In [1]: import numpy as np

In [2]: import numpy.linalg as la

In [3]: np.set_printoptions(precision=3, suppress=True, linewidth=200, floatmode="fixed")

In [4]: J = np.load("data.npy")

In [5]: print(J)
[[-0.625 -0.575  0.528]
 [ 0.625  0.037  0.780]
 [-0.469  0.817  0.336]]

In [6]: # keeps lengths

In [7]: x = np.array([1, 1, 3])

In [8]: y = J @ x

In [9]: print(y)
[0.384 3.002 1.357]

In [10]: print(la.solve(J, y + J[:, 1]))
[1.000 2.000 3.000]

In [11]: print(la.solve(J, y))
[1.000 1.000 3.000]

In [12]: Q, R = la.qr(J)

In [13]: print(np.allclose(R.T @ R, J.T @ J))
True

In [14]: print(Q.shape, R.shape)
(3, 3) (3, 3)

In [15]: print(round(np.trace(Q @ Q.T), 3))
3.0

In [16]: print(np.round(Q.T @ Q, 3) + 0)
[[1.000 0.000 0.000]
 [0.000 1.000 0.000]
 [0.000 0.000 1.000]]

In [17]: print(Q @ R)
[[-0.625 -0.575  0.528]
 [ 0.625  0.037  0.780]
 [-0.469  0.817  0.336]]

In [18]: print(Q)
[[-0.625 -0.575  0.528]
 [ 0.625  0.037  0.780]
 [-0.469  0.817  0.336]]

In [19]: rng = np.random.default_rng(3798)

In [20]: lab = rng.permutation(3)

In [21]: print(lab)
[1 2 0]

In [22]: out = Q[lab][:, lab]

In [23]: print(np.round(la.det(out), 3), np.round(la.det(Q[lab]), 3))
1.0 1.0

In [24]: print(np.diag(out))
[ 0.037  0.336 -0.625]

In [25]: print(round(la.norm(J[1] - J[2]), 3))
1.414

In [26]: print(round(la.norm(J) ** 2 / la.norm(J, 2) ** 2, 3))
3.0

In [27]: print(la.norm(J, axis=0))
[1.000 1.000 1.000]

In [28]: print(round(float(J[1] @ J[2]), 3))
0.0

In [29]: print(la.norm(J, axis=1))
[1.000 1.000 1.000]

In [30]: print(round(la.norm(J, 2), 3))
1.0

In [31]: print(round(float(la.norm(J[1], 1)), 3), round(la.norm(J[1], np.inf), 3))
1.442 0.78

In [32]: data = np.load("block2.npy")

In [33]: print(data)
[[ 2  0 -3]
 [ 2  2 -3]
 [-3 -3  3]
 [-1  2 -1]
 [ 2  0  0]
 [ 2  2 -3]]

In [34]: hat = data @ la.solve(data.T @ data, data.T)

In [35]: print(np.trace(hat))
3.0

In [36]: print(np.allclose(hat @ hat, hat))
True

In [37]: print(np.diag(hat))
[0.787 0.247 0.593 0.595 0.531 0.247]

In [38]: print(hat)
[[ 0.787  0.210  0.135 -0.219 -0.115  0.210]
 [ 0.210  0.247 -0.254  0.125 -0.022  0.247]
 [ 0.135 -0.254  0.593 -0.103 -0.289 -0.254]
 [-0.219  0.125 -0.103  0.595 -0.389  0.125]
 [-0.115 -0.022 -0.289 -0.389  0.531 -0.022]
 [ 0.210  0.247 -0.254  0.125 -0.022  0.247]]

In [39]: print(np.round(hat @ data[:, 1], 3) + 0)
[ 0.000  2.000 -3.000  2.000  0.000  2.000]

In [40]: M = np.load("a.npy")

In [41]: print(M)
[[ 1.850 -0.087 -0.368]
 [-0.087  0.434  0.543]
 [-0.368  0.543  0.716]]

In [42]: # null space of dimension 1

In [43]: U, sig, vt = la.svd(M)

In [44]: print(np.argmax(sig[:-1] / (sig[1:] + 1e-6)) + 1)
2

In [45]: out = U[:, :2] @ np.diag(sig[:2]) @ vt[:2]

In [46]: print(round(np.abs(M - out).max(), 3))
0.0

In [47]: print(np.round(la.norm(M - out, 2), 3), round(sig[2], 3))
0.0 0.0

In [48]: print(round(float(la.norm(M - out) / la.norm(M)), 3))
0.0

In [49]: print(la.matrix_rank(M, rtol=0.05))
2
